$ python -q
>>> import numpy as np
>>> from numpy import linalg as LA
>>> np.set_printoptions(precision=1, suppress=True, linewidth=120, sign=" ")
>>> A = np.load("arr.npy")
>>> print(A)
[[ 0.4  0.3 -0.2 -0.3]
 [ 0.3  0.2 -0.1 -0.3]
 [-0.2 -0.1  0.1  0.2]
 [-0.3 -0.3  0.2  0.3]]
>>> proj = np.triu(np.array([[2, 3, 2, -1], [2, -2, -4, 1], [-3, 2, -1, -2], [-5, -1, 5, -3]]), 1) + np.eye(4)
>>> Y = proj @ A @ LA.inv(proj)
>>> round(np.trace(Y), 1), np.trace(A)
(np.float64(1.0), np.float64(1.0))
>>> print(LA.matrix_rank(Y))
1
>>> LA.cond(A) > 100
np.True_
>>> round(float(LA.norm(A, 2) / LA.norm(A)), 1)
1.0
>>> LA.matrix_rank(A, rtol=0.1)
np.int64(1)
>>> E = np.loadtxt("w.csv", delimiter=",")
>>> print(E)
[[ 0.3 -0.7  0.7]
 [-0.7  0.3  0.7]
 [ 0.7  0.7  0.3]]
>>> # symmetric, so the eigenvalues are real
>>> [round(float(LA.det(E[:i, :i])), 2) + 0 for i in range(1, 4)]
[0.33, -0.33, -1.0]
>>> Y = np.array([[-1, -1], [2, 2], [-2, 2]])
>>> print(np.round(Y.T @ E.T, 1) + 0)
[[-3.   0.   0. ]
 [-0.3  2.7  1.3]]
>>> np.einsum("ij,ij->i", E, E)
array([ 1.,  1.,  1.])
>>> np.einsum("ij->j", E)
array([ 0.3,  0.3,  1.7])
>>> np.vstack([E, Y.T]).shape
(5, 3)
>>> np.round(np.einsum("ik,kj->ij", E, Y), 1) + 0
array([[-3. , -0.3],
       [ 0. ,  2.7],
       [ 0. ,  1.3]])
>>> Y = E / LA.norm(E, axis=1, keepdims=True)
>>> gram = Y @ Y.T
>>> print(np.degrees(np.arccos(np.clip(gram[2, 1], -1, 1))))
90.0
>>> print(gram[2].round(1) + 0)
[ 0.  0.  1.]
>>> rng = np.random.default_rng(517526)
>>> Y = E + rng.integers(-2, 3, (3, 1)) @ rng.integers(-2, 3, (1, 3))
>>> print(Y)
[[ 0.3 -0.7  0.7]
 [ 3.3 -1.7  0.7]
 [ 0.7  0.7  0.3]]
>>> np.abs(Y - E).sum(axis=1)
array([ 0.,  6.,  0.])
>>> x = np.array([3, 4, 2])
>>> E @ x
array([-0.3,  0.7,  5.3])
>>> LA.norm(E @ x) <= LA.norm(E, 2) * LA.norm(x) + 1e-9
np.True_
>>> np.sign((E @ x).round(6))
array([-1.,  1.,  1.])
>>> print((E * x).sum(axis=1))
[-0.3  0.7  5.3]
>>> np.einsum("ij,j->i", E, x)
array([-0.3,  0.7,  5.3])
>>> E @ (2 * x)
array([-0.7,  1.3, 10.7])
>>> Y = np.array([[-2, -1], [1, 1]])
>>> Z = np.array([[1, 2, -3], [2, -4, -2], [1, 1, -1]])
>>> data = np.kron(Y, Z)
>>> data
array([[-2, -4,  6, -1, -2,  3],
       [-4,  8,  4, -2,  4,  2],
       [-2, -2,  2, -1, -1,  1],
       [ 1,  2, -3,  1,  2, -3],
       [ 2, -4, -2,  2, -4, -2],
       [ 1,  1, -1,  1,  1, -1]])
>>> W = np.array([[3, 0, -4],
...     [1, 3, 4],
...     [1, -3, -1],
...     [-2, -1, 1],
...     [-3, 3, -2],
...     [-3, 5, 4]])
>>> coef = np.array([-1, 5, -6])
>>> H = np.maximum(data @ W + coef, 0)
>>> (H > 0).astype(int)
array([[ 0,  0,  0],
       [ 0,  1,  1],
       [ 0,  0,  0],
       [ 1,  1,  0],
       [ 1,  0,  0],
       [ 0,  1,  0]])
>>> print(H)
[[  0   0   0]
 [  0  41  36]
 [  0   0   0]
 [  2  10   0]
 [ 13   0   0]
 [  0   8   0]]
>>> (H > 0).mean(axis=0)
array([ 0.3,  0.5,  0.2])
>>> Z = np.array([[-4, 5, 5], [3, -2, -3], [-1, -4, 2]])
>>> H @ Z
array([[   0,    0,    0],
       [  87, -226,  -51],
       [   0,    0,    0],
       [  22,  -10,  -20],
       [ -52,   65,   65],
       [  24,  -16,  -24]])
>>> Y = data / np.sqrt((data ** 2).mean(axis=1, keepdims=True))
>>> Y[3]
array([ 0.5,  0.9, -1.4,  0.5,  0.9, -1.4])
>>> Y = np.array([[1, 0], [2, 1], [2, 0], [1, 1], [2, 0], [0, 1]])
>>> LA.matrix_rank(data @ Y)
np.int64(2)
>>> data @ Y
array([[ -3,  -2],
       [ 26,   8],
       [ -5,  -2],
       [  4,   0],
       [-16,  -4],
       [  4,   1]])
>>> print(np.einsum("ij,ij->i", data, data))
[  70  120   15   28   48    6]
>>> np.vstack([data, Y.T]).shape
(8, 6)
>>> print(np.einsum("ik,kj->ij", data, Y))
[[ -3  -2]
 [ 26   8]
 [ -5  -2]
 [  4   0]
 [-16  -4]
 [  4   1]]
>>> print(np.einsum("ij->j", data))
[-4  1  6  0  0  0]
>>> Y.T @ data.T
array([[ -3,  26,  -5,   4, -16,   4],
       [ -2,   8,  -2,   0,  -4,   1]])
>>> ev, vecs = LA.eigh(E)
>>> np.unique(ev.round(6) + 0, return_counts=True)[1]
array([ 1,  2])
>>> print(LA.eigvalsh(E + 2 * np.eye(3)))
[ 1.  3.  3.]
>>> print((ev > 1e-8).sum(), (ev < -1e-8).sum())
2 1
>>> LA.svd(E, compute_uv=False)
array([ 1.,  1.,  1.])
>>> print(LA.eigvalsh(E @ E))
[ 1.  1.  1.]
>>> np.round(vecs.T @ vecs, 1) + 0
array([[ 1.,  0.,  0.],
       [ 0.,  1.,  0.],
       [ 0.,  0.,  1.]])
>>> q, vecs = LA.qr(data[:, :2])[0], LA.qr(data[:, 2:])[0]
>>> sigma = LA.svd(q.T @ vecs, compute_uv=False)
>>> round(float(LA.norm(q @ q.T - vecs @ vecs.T, 2)), 1)
1.0
>>> K = np.load("data.npy")
>>> K
array([[-2.,  4.,  0.],
       [ 4.,  2.,  4.],
       [ 0.,  4., -2.]])
>>> # symmetric, so the eigenvalues are real
>>> def softmax(z):
...     e = np.exp(z - z.max(axis=-1, keepdims=True))
...     return e / e.sum(axis=-1, keepdims=True)
... 
>>> np.round(softmax(10 * K[2]), 1) + 0
array([ 0.,  1.,  0.])
>>> print(softmax(K).sum(axis=1))
[ 1.  1.  1.]
>>> scores = K @ K.T / np.sqrt(3)
>>> print(softmax(scores).round(6).argmax(axis=1))
[ 0  1  2]
>>> softmax(scores)[2] @ K
array([-0.2,  4. , -1.8])
>>> np.round(softmax(scores + np.triu(np.full(scores.shape, -np.inf), 1)), 1) + 0
array([[ 1. ,  0. ,  0. ],
       [ 0. ,  1. ,  0. ],
       [ 0.1,  0. ,  0.9]])
>>> ev, vecs = LA.eigh(K)
>>> np.round(vecs.T @ vecs, 1) + 0
array([[ 1.,  0.,  0.],
       [ 0.,  1.,  0.],
       [ 0.,  0.,  1.]])
>>> np.round(vecs @ np.diag(ev) @ vecs.T, 1) + 0
array([[-2.,  4.,  0.],
       [ 4.,  2.,  4.],
       [ 0.,  4., -2.]])
>>> u = np.array([0, 6])
>>> print(np.array([np.convolve(row, u, "same") for row in K]))
[[  0. -12.  24.]
 [  0.  24.  12.]
 [  0.   0.  24.]]
>>> proj = np.triu(np.array([[2, 0, 2], [0, 3, 4], [0, 4, 1]]), 1) + np.eye(3)
>>> Y = proj @ K @ LA.inv(proj)
>>> np.poly(Y)
array([  1.,   2., -36., -72.])
>>> proj @ K - K @ proj
array([[  0.,   8., -16.],
       [  0.,  16., -24.],
       [  0.,   0., -16.]])
>>> Y
array([[ -2.,  12., -48.],
       [  4.,  18., -84.],
       [  0.,   4., -18.]])
>>> M = rng.normal(size=(28, 3)) + 10 * np.array([5, 7, 7])
>>> M
array([[ 49.6,  69.5,  68.6],
       [ 49.9,  71.5,  69.2],
       [ 50.5,  70.2,  69.3],
       [ 51.1,  69.4,  71. ],
       [ 49.7,  70.9,  69.3],
       [ 49.3,  68.9,  70.6],
       [ 49.3,  71.8,  70.2],
       [ 51.4,  68.1,  71.7],
       [ 49.1,  68.1,  68.9],
       [ 48.5,  69.5,  71.9],
       [ 50.2,  70.6,  70.8],
       [ 50.5,  71.2,  69.2],
       [ 51.6,  70.5,  70.2],
       [ 49.6,  69.4,  69.8],
       [ 48. ,  69.4,  67.9],
       [ 50. ,  70.8,  68.5],
       [ 50.7,  70.4,  70.1],
       [ 51.3,  70.3,  71.3],
       [ 49.1,  69. ,  70.6],
       [ 49.4,  70.9,  69.1],
       [ 49.4,  71.3,  69.7],
       [ 49.3,  70.5,  69. ],
       [ 50.1,  71.9,  70.3],
       [ 51.8,  71.8,  70.7],
       [ 49.6,  70.6,  71.2],
       [ 51. ,  70.6,  68.5],
       [ 48.7,  69.9,  70.3],
       [ 50.9,  70.6,  69.8]])
>>> gram = np.cov(M, rowvar=False)
>>> print(np.polyfit(M[:, 2], M[:, 1], 1))
[-0.1 80.5]
>>> M.std(axis=0)
array([ 1.,  1.,  1.])
>>> gram.shape
(3, 3)
>>> np.median(M, axis=0)
array([ 49.8,  70.5,  70. ])
>>> np.corrcoef(M.T)
array([[ 1. ,  0.2,  0.3],
       [ 0.2,  1. , -0.1],
       [ 0.3, -0.1,  1. ]])
>>> LA.eigvalsh(gram)[::-1]
array([ 1.3,  1.2,  0.6])
>>> np.argsort(-M.std(axis=0).round(6), kind="stable")
array([ 1,  2,  0])
